$ ipython --no-banner

In [1]: import numpy as np

In [2]: from numpy import linalg as LA

In [3]: np.set_printoptions(precision=2, suppress=True, linewidth=200)

In [4]: rng = np.random.default_rng(7071)

In [5]: idx = rng.integers(0, 2, 5)

In [6]: W0 = np.triu((idx[:, None] == idx) & (rng.random((5, 5)) < 0.8), 1).astype(int)

In [7]: W0 += W0.T

In [8]: print(W0)
[[0 1 0 0 0]
 [1 0 1 0 0]
 [0 1 0 0 0]
 [0 0 0 0 1]
 [0 0 0 1 0]]

In [9]: print(round(LA.eigvalsh(W0).min(), 2))
-1.41

In [10]: th = np.radians(177)

In [11]: R = np.eye(5)

In [12]: R[0, 0] = R[3, 3] = np.cos(th)

In [13]: R[0, 3], R[3, 0] = -np.sin(th), np.sin(th)

In [14]: print(R)
[[-1.    0.    0.   -0.05  0.  ]
 [ 0.    1.    0.    0.    0.  ]
 [ 0.    0.    1.    0.    0.  ]
 [ 0.05  0.    0.   -1.    0.  ]
 [ 0.    0.    0.    0.    1.  ]]

In [15]: A2 = W0 @ R.T

In [16]: print(A2)
[[ 0.    1.    0.    0.    0.  ]
 [-1.    0.    1.    0.05  0.  ]
 [ 0.    1.    0.    0.    0.  ]
 [ 0.    0.    0.    0.    1.  ]
 [-0.05  0.    0.   -1.    0.  ]]

In [17]: print(np.allclose(LA.norm(W0, axis=1), LA.norm(A2, axis=1)))
True

In [18]: print(np.allclose(W0 @ W0.T, A2 @ A2.T))
True

In [19]: print(LA.svd(W0, compute_uv=False), np.round(LA.svd(A2, compute_uv=False), 2) + 0)
[1.41 1.41 1.   1.   0.  ] [1.41 1.41 1.   1.   0.  ]

In [20]: print(np.abs(A2 - W0).max(axis=0))
[2. 0. 0. 2. 0.]

In [21]: print([round(float(x), 2) for x in LA.svd(W0, compute_uv=False)[:3]])
[1.41, 1.41, 1.0]

In [22]: idx = rng.permutation(5)

In [23]: print(idx)
[4 3 2 1 0]

In [24]: A2 = W0[idx][:, idx]

In [25]: print(np.trace(A2))
0

In [26]: print(np.allclose(A2, W0))
False

In [27]: P = np.triu(np.array([[-3, 1, -3, -1, -1],
    ...:     [1, -1, 0, 3, -3],
    ...:     [-2, -3, -1, -3, 2],
    ...:     [3, -1, 2, 0, -3],
    ...:     [-1, -3, -2, 3, 1]]), 1) + np.eye(5)

In [28]: A2 = P @ W0 @ LA.inv(P)

In [29]: print(np.round(np.poly(A2), 2) + 0)
[ 1.  0. -3.  0.  2.  0.]

In [30]: print(LA.matrix_rank(A2))
4

In [31]: Z = np.array([[-2, -1, 2, -1, 0, -2], [0, 0, 0, -1, 1, 1]])

In [32]: M = np.repeat(Z, 23 // 2, axis=0)

In [33]: M = M + 0.02 * rng.normal(size=M.shape)

In [34]: print(M.round(2) + 0)
[[-1.97 -1.    1.95 -1.02  0.   -1.98]
 [-1.98 -1.03  2.   -1.02  0.03 -2.  ]
 [-2.01 -1.01  1.97 -0.98 -0.02 -2.02]
 [-2.02 -1.02  1.99 -1.02  0.02 -1.99]
 [-2.01 -0.99  2.01 -0.98 -0.01 -2.01]
 [-2.02 -0.98  2.   -1.03  0.02 -2.02]
 [-1.97 -1.05  1.98 -0.99 -0.01 -2.  ]
 [-1.99 -1.    2.01 -0.98 -0.02 -2.02]
 [-1.99 -1.    2.01 -0.98 -0.01 -1.99]
 [-1.99 -0.96  1.98 -1.03  0.01 -1.99]
 [-1.99 -1.01  2.   -1.   -0.02 -1.97]
 [ 0.03  0.01 -0.01 -0.98  0.96  1.  ]
 [-0.04  0.03 -0.02 -1.    1.02  1.04]
 [ 0.02 -0.01  0.02 -0.98  0.99  1.02]
 [ 0.01  0.02  0.01 -1.03  0.98  0.99]
 [ 0.02 -0.01 -0.03 -1.01  1.01  0.98]
 [ 0.01 -0.04 -0.01 -0.98  1.    0.96]
 [-0.01 -0.01  0.03 -0.97  1.02  1.02]
 [-0.02  0.05  0.   -1.    0.99  0.99]
 [ 0.04 -0.02  0.02 -0.99  1.01  0.98]
 [ 0.03  0.01 -0.02 -0.99  0.99  0.96]
 [-0.01  0.01  0.   -0.99  1.02  0.95]]

In [35]: vec = np.array([-2, -3, 6, -1, -3, -6])

In [36]: target = M @ vec

In [37]: print(np.round(LA.pinv(M) @ M, 2) + 0)
[[1. 0. 0. 0. 0. 0.]
 [0. 1. 0. 0. 0. 0.]
 [0. 0. 1. 0. 0. 0.]
 [0. 0. 0. 1. 0. 0.]
 [0. 0. 0. 0. 1. 0.]
 [0. 0. 0. 0. 0. 1.]]

In [38]: print(LA.lstsq(M, target)[0])
[-2. -3.  6. -1. -3. -6.]

In [39]: print(LA.solve(M.T @ M, M.T @ target))
[-2. -3.  6. -1. -3. -6.]

In [40]: target = target + 0.1 * rng.normal(size=22)

In [41]: print(target)
[31.48 31.97 32.18 31.98 32.23 32.   32.11 32.16 31.96 31.85 31.66 -7.98 -8.29 -8.1  -7.9  -8.27 -7.85 -8.02 -7.97 -7.82 -7.8  -7.76]

In [42]: coef, *_ = LA.lstsq(M, target)

In [43]: print(coef)
[-3.2  -2.45  4.79 -1.27 -3.1  -6.16]

In [44]: print(np.round(LA.norm(target - M @ coef), 2))
0.42

In [45]: print([round(float(LA.norm(LA.solve(M.T @ M + lam * np.eye(6), M.T @ target))), 2) for lam in (0, 1, 10, 100)])
[9.4, 9.1, 8.47, 5.32]

In [46]: ev, evecs = LA.eigh(W0)

In [47]: vec = np.array([8, 4, -8, -5, -6])

In [48]: print(evecs * np.maximum(ev, 0) @ evecs.T)
[[0.35 0.5  0.35 0.   0.  ]
 [0.5  0.71 0.5  0.   0.  ]
 [0.35 0.5  0.35 0.   0.  ]
 [0.   0.   0.   0.5  0.5 ]
 [0.   0.   0.   0.5  0.5 ]]

In [49]: print(np.abs(W0).sum(axis=1).max(), round(float(np.abs(ev).max()), 2))
2 1.41

In [50]: Uu, sv, VT = LA.svd(W0)

In [51]: evecs = VT[:(sv > 1e-8).sum()]

In [52]: vec = W0[3] + 3 * W0[1] + rng.integers(2) * np.eye(5)[3]

In [53]: print(vec)
[3. 0. 3. 0. 1.]

In [54]: print(np.allclose(evecs.T @ evecs @ vec, vec))
True

In [55]: print(np.round(LA.norm(vec - evecs.T @ evecs @ vec), 2))
0.0

In [56]: print(np.diag(evecs.T @ evecs))
[0.5 1.  0.5 1.  1. ]

In [57]: print(evecs.T @ evecs)
[[0.5 0.  0.5 0.  0. ]
 [0.  1.  0.  0.  0. ]
 [0.5 0.  0.5 0.  0. ]
 [0.  0.  0.  1.  0. ]
 [0.  0.  0.  0.  1. ]]

In [58]: Ac = M - M.mean(axis=0)

In [59]: evecs = LA.svd(Ac)[2][:2]

In [60]: A2 = Ac - Ac @ evecs.T @ evecs

In [61]: print(np.round(LA.norm(A2) / LA.norm(Ac), 2))
0.02

In [62]: print(np.diag(evecs.T @ evecs))
[0.59 0.56 0.22 0.05 0.08 0.5 ]

In [63]: print(A2.std(axis=0))
[0.01 0.01 0.02 0.02 0.02 0.01]

In [64]: A = np.array([[-1, 0, 2], [0, -3, 0], [3, 0, -2]])

In [65]: print(A)
[[-1  0  2]
 [ 0 -3  0]
 [ 3  0 -2]]

In [66]: # splits into 2 blocks

In [67]: print(np.einsum("ij,ji->", A, A))
26

In [68]: print(np.poly(A))
[  1.   6.   5. -12.]

In [69]: print(np.kron(np.eye(2, dtype=int), A))
[[-1  0  2  0  0  0]
 [ 0 -3  0  0  0  0]
 [ 3  0 -2  0  0  0]
 [ 0  0  0 -1  0  2]
 [ 0  0  0  0 -3  0]
 [ 0  0  0  3  0 -2]]

In [70]: print(round(LA.det(2 * A), 2), round(float(LA.det(A)), 2))
96.0 12.0

In [71]: print(LA.eigvals(A))
[ 1. -4. -3.]

In [72]: K = np.load("a.npy")

In [73]: print(K)
[[ 3  0  0  0]
 [ 1  2  0  0]
 [15  0  3  0]
 [ 5 10  1  2]]

In [74]: A2 = K[0, 0] * K[1:] - np.outer(K[1:, 0], K[0])

In [75]: print(A2)
[[ 0  6  0  0]
 [ 0  0  9  0]
 [ 0 30  3  6]]

In [76]: print(LA.matrix_rank(A2), LA.matrix_rank(K))
3 4

In [77]: print(np.flatnonzero(~A2.round(6).any(axis=1)))
[]

In [78]: print(K[:, 0] / K[0, 0])
[1.   0.33 5.   1.67]

In [79]: E = 0.5 ** np.abs(np.subtract.outer(np.arange(6), np.arange(6)))

In [80]: print(E)
[[1.   0.5  0.25 0.12 0.06 0.03]
 [0.5  1.   0.5  0.25 0.12 0.06]
 [0.25 0.5  1.   0.5  0.25 0.12]
 [0.12 0.25 0.5  1.   0.5  0.25]
 [0.06 0.12 0.25 0.5  1.   0.5 ]
 [0.03 0.06 0.12 0.25 0.5  1.  ]]

In [81]: # equal to its transpose

In [82]: ev, evecs = LA.eigh(E)

In [83]: print(round(float(ev.sum()), 2), np.trace(E))
6.0 6.0

In [84]: print(LA.svd(E, compute_uv=False))
[2.39 1.44 0.85 0.56 0.42 0.35]

In [85]: print(LA.eigvalsh(E @ E))
[0.12 0.17 0.31 0.72 2.06 5.73]

In [86]: data = np.load("m.npy")

In [87]: print(data)
[[0.08 0.03 0.03 0.18 0.18 0.08]
 [0.03 0.01 0.01 0.06 0.06 0.03]
 [0.03 0.01 0.01 0.06 0.06 0.03]
 [0.18 0.06 0.06 0.42 0.42 0.18]
 [0.18 0.06 0.06 0.42 0.42 0.18]
 [0.08 0.03 0.03 0.18 0.18 0.08]]

In [88]: # looks like rank 1

In [89]: W1 = np.array([[9, 2, 4, 5],
    ...:     [4, 8, 3, 5],
    ...:     [5, 6, 6, 6],
    ...:     [9, 7, 9, 1],
    ...:     [2, 9, 9, 4],
    ...:     [8, 9, 9, 5]])

In [90]: coef = np.array([3, 1, 8, 1])

In [91]: H = np.maximum(data @ W1 + coef, 0)

In [92]: print((H > 0).astype(int))
[[1 1 1 1]
 [1 1 1 1]
 [1 1 1 1]
 [1 1 1 1]
 [1 1 1 1]
 [1 1 1 1]]

In [93]: print(H)
[[ 6.48  5.04 12.42  2.93]
 [ 4.16  2.35  9.47  1.64]
 [ 4.16  2.35  9.47  1.64]
 [11.13 10.43 18.32  5.51]
 [11.13 10.43 18.32  5.51]
 [ 6.48  5.04 12.42  2.93]]

In [94]: print((H > 0).mean(axis=0))
[1. 1. 1. 1.]

In [95]: Z = np.array([[0, 1, -1], [-2, -1, 2], [-3, -1, -2], [-1, 0, 2]])

In [96]: print(W1 @ Z)
[[-21   3  -3]
 [-30  -7  16]
 [-36  -7   7]
 [-42  -7 -11]
 [-49 -16   6]
 [-50 -10   2]]

In [97]: print(H @ Z)
[[-50.29 -10.98 -15.38]
 [-34.76  -7.66 -15.13]
 [-34.76  -7.66 -15.13]
 [-81.34 -17.63 -15.89]
 [-81.34 -17.63 -15.89]
 [-50.29 -10.98 -15.38]]

In [98]: C2 = A.T @ A

In [99]: print(LA.svd(A, compute_uv=False) ** 2)
[17.06  9.    0.94]

In [100]: print(LA.matrix_rank(C2))
3

In [101]: print(np.trace(C2), (A ** 2).sum())
27 27

In [102]: print(np.diag(C2))
[10  9  8]

In [103]: print((A @ A.T).shape)
(3, 3)

In [104]: ev, evecs = LA.eigh(data)

In [105]: vec = np.array([-1, 5, -8, 5, -7, 0])

In [106]: print(evecs * np.abs(ev) @ evecs.T)
[[0.08 0.03 0.03 0.18 0.18 0.08]
 [0.03 0.01 0.01 0.06 0.06 0.03]
 [0.03 0.01 0.01 0.06 0.06 0.03]
 [0.18 0.06 0.06 0.42 0.42 0.18]
 [0.18 0.06 0.06 0.42 0.42 0.18]
 [0.08 0.03 0.03 0.18 0.18 0.08]]

In [107]: print(evecs * np.maximum(ev, 0) @ evecs.T)
[[0.08 0.03 0.03 0.18 0.18 0.08]
 [0.03 0.01 0.01 0.06 0.06 0.03]
 [0.03 0.01 0.01 0.06 0.06 0.03]
 [0.18 0.06 0.06 0.42 0.42 0.18]
 [0.18 0.06 0.06 0.42 0.42 0.18]
 [0.08 0.03 0.03 0.18 0.18 0.08]]

In [108]: print(np.round(np.abs(data).sum(axis=1).max(), 2), round(float(np.abs(ev).max()), 2))
1.31 1.0

In [109]: idx = rng.permutation(6)

In [110]: print(idx)
[4 3 0 5 2 1]

In [111]: A2 = data[idx][:, idx]

In [112]: print(round(LA.det(A2), 2), np.round(LA.det(data[idx]), 2))
0.0 0.0

In [113]: print(A2)
[[0.42 0.42 0.18 0.18 0.06 0.06]
 [0.42 0.42 0.18 0.18 0.06 0.06]
 [0.18 0.18 0.08 0.08 0.03 0.03]
 [0.18 0.18 0.08 0.08 0.03 0.03]
 [0.06 0.06 0.03 0.03 0.01 0.01]
 [0.06 0.06 0.03 0.03 0.01 0.01]]

In [114]: print(np.trace(A2))
1.0
